% ipython --no-banner

In [1]: import numpy as np

In [2]: np.set_printoptions(suppress=True, linewidth=100)

In [3]: rd = lambda a: np.round(a, 2) + 0

In [4]: data = np.load("x.npy")

In [5]: data
Out[5]: 
array([[4., 0., 0., 0., 0., 0., 0.],
       [0., 8., 3., 2., 3., 7., 7.],
       [0., 9., 5., 7., 3., 1., 7.],
       [0., 8., 6., 8., 8., 8., 6.],
       [0., 0., 4., 7., 7., 5., 9.],
       [0., 8., 3., 3., 0., 3., 9.],
       [0., 4., 5., 1., 3., 2., 1.]])

In [6]: # splits into 2 blocks

In [7]: rng = np.random.default_rng(80)

In [8]: other = data + rng.integers(-2, 3, (7, 6)) @ rng.integers(-2, 3, (6, 7))

In [9]: other
Out[9]: 
array([[-5., -6., -6., 13.,  7., -4.,  6.],
       [-2.,  9.,  2.,  4.,  3.,  9.,  9.],
       [ 4., 15., 10.,  0., -2.,  5.,  3.],
       [-2., 11.,  9., 12., 11.,  8.,  7.],
       [ 1., -2.,  7.,  9.,  7.,  5.,  7.],
       [-1.,  4., -1.,  4.,  4., -3., 10.],
       [-1.,  5.,  1.,  1.,  8.,  2.,  0.]])

In [10]: print(other - data)
[[-9. -6. -6. 13.  7. -4.  6.]
 [-2.  1. -1.  2.  0.  2.  2.]
 [ 4.  6.  5. -7. -5.  4. -4.]
 [-2.  3.  3.  4.  3.  0.  1.]
 [ 1. -2.  3.  2.  0.  0. -2.]
 [-1. -4. -4.  1.  4. -6.  1.]
 [-1.  1. -4.  0.  5.  0. -1.]]

In [11]: K = np.loadtxt("mat.csv", delimiter=",")

In [12]: print(K)
[[  1.  -3.   9. -27.]
 [  1.  -2.   4.  -8.]
 [  1.  -1.   1.  -1.]
 [  1.   0.   0.   0.]
 [  1.   1.   1.   1.]
 [  1.   2.   4.   8.]
 [  1.   3.   9.  27.]
 [  1.   4.  16.  64.]
 [  1.   5.  25. 125.]]

In [13]: # column 3 dominates

In [14]: np.diff(K, axis=0)
Out[14]: 
array([[ 0.,  1., -5., 19.],
       [ 0.,  1., -3.,  7.],
       [ 0.,  1., -1.,  1.],
       [ 0.,  1.,  1.,  1.],
       [ 0.,  1.,  3.,  7.],
       [ 0.,  1.,  5., 19.],
       [ 0.,  1.,  7., 37.],
       [ 0.,  1.,  9., 61.]])

In [15]: K[:, 4]
Traceback (most recent call last):
  Cell In[15], line 1
    K[:, 4]
IndexError: index 4 is out of bounds for axis 1 with size 4


In [16]: K.sum(axis=0)
Out[16]: array([  9.,   9.,  69., 189.])

In [17]: K[9]
Traceback (most recent call last):
  Cell In[17], line 1
    K[9]
IndexError: index 9 is out of bounds for axis 0 with size 9


In [18]: rd(K.mean(axis=0))
Out[18]: array([ 1.  ,  1.  ,  7.67, 21.  ])

In [19]: np.zeros(9, 4)
Traceback (most recent call last):
  Cell In[19], line 1
    np.zeros(9, 4)
TypeError: Cannot interpret '4' as a data type


In [20]: np.linalg.matrix_rank(K)
Out[20]: np.int64(4)

In [21]: print(np.count_nonzero(K))
33

In [22]: np.unravel_index(np.abs(K).argmax(), K.shape)
Out[22]: (np.int64(8), np.int64(3))
